$ python -q
>>> import numpy as np
>>> np.set_printoptions(suppress=True, linewidth=160)
>>> K = np.load("data.npy")
>>> K
array([[ 12,  12,   8,   0],
       [-21, -21, -14,   0],
       [-21, -21, -14,   0],
       [ 24,  24,  16,   0]])
>>> left, sv, vt = np.linalg.svd(K)
>>> vecs = vt[:(sv > 1e-8).sum()]
>>> rng = np.random.default_rng(66)
>>> x0 = K[3] + 2 * K[2] + rng.integers(2) * np.eye(4)[2]
>>> x0
array([-18., -18., -11.,   0.])
>>> np.allclose(vecs.T @ vecs @ x0, x0)
False
>>> np.round(np.diag(vecs.T @ vecs), 3)
array([0.409, 0.409, 0.182, 0.   ])
>>> round(float(np.linalg.norm(x0 - vecs.T @ vecs @ x0)), 3)
0.905
>>> np.round(vecs.T @ vecs, 3)
array([[0.409, 0.409, 0.273, 0.   ],
       [0.409, 0.409, 0.273, 0.   ],
       [0.273, 0.273, 0.182, 0.   ],
       [0.   , 0.   , 0.   , 0.   ]])
>>> feats = np.load("test19.npy")
>>> feats
array([[ 2,  0, -1],
       [ 0,  9,  7],
       [-1,  7,  6]])
>>> B = feats[0, 0] * feats[1:] - np.outer(feats[1:, 0], feats[0])
>>> B
array([[ 0, 18, 14],
       [ 0, 14, 11]])
>>> feats[:, 0] / feats[0, 0]
array([ 1. ,  0. , -0.5])
>>> x0 = np.ones(3)
>>> for _ in range(4):
...     x0 = feats @ x0
...     x0 /= np.linalg.norm(x0)
...     print(round(x0 @ feats @ x0, 3))
... 
14.549
14.687
14.69
14.69
>>> round(float(np.linalg.eigvalsh(feats)[-1]), 3)
14.69
>>> data = np.loadtxt("dump.csv", delimiter=",")
>>> data
array([[0.5  , 0.   , 0.   , 0.5  ],
       [0.   , 0.667, 0.333, 0.   ],
       [0.   , 0.   , 0.5  , 0.5  ],
       [0.   , 0.   , 0.   , 1.   ]])
>>> u = np.array([2, -3])
>>> np.round(np.array([np.convolve(row, u, "same") for row in data]), 3)
array([[ 1.   , -1.5  ,  0.   ,  1.   ],
       [ 0.   ,  1.334, -1.335, -0.999],
       [ 0.   ,  0.   ,  1.   , -0.5  ],
       [ 0.   ,  0.   ,  0.   ,  2.   ]])
>>> np.round(np.cross(data[0, :3], data[1, :3]), 3)
array([ 0.   , -0.166,  0.334])
>>> Q = data.astype(float).copy()
>>> for j in range(4):
...     Q[:, j] -= Q[:, :j] @ (Q[:, :j].T @ Q[:, j])
...     Q[:, j] /= np.linalg.norm(Q[:, j])
... 
>>> Q
array([[1., 0., 0., 0.],
       [0., 1., 0., 0.],
       [0., 0., 1., 0.],
       [0., 0., 0., 1.]])
>>> Q.T @ Q
array([[1., 0., 0., 0.],
       [0., 1., 0., 0.],
       [0., 0., 1., 0.],
       [0., 0., 0., 1.]])
>>> Q.T @ data
array([[0.5  , 0.   , 0.   , 0.5  ],
       [0.   , 0.667, 0.333, 0.   ],
       [0.   , 0.   , 0.5  , 0.5  ],
       [0.   , 0.   , 0.   , 1.   ]])
>>> np.round(np.sort(np.linalg.eigvals(data)), 3)
array([0.5  , 0.5  , 0.667, 1.   ])
>>> np.round(np.linalg.matrix_power(data - np.diag(np.diag(data)), 4), 3)
array([[0., 0., 0., 0.],
       [0., 0., 0., 0.],
       [0., 0., 0., 0.],
       [0., 0., 0., 0.]])
>>> np.linalg.matrix_rank(data - data[0, 0] * np.eye(4))
np.int64(2)
>>> round(np.prod(np.diag(data)), 3), np.round(np.linalg.det(data), 3)
(np.float64(0.167), np.float64(0.167))
>>> [int(np.linalg.matrix_rank(np.linalg.matrix_power(data, p))) for p in range(1, 5)]
[4, 4, 4, 4]
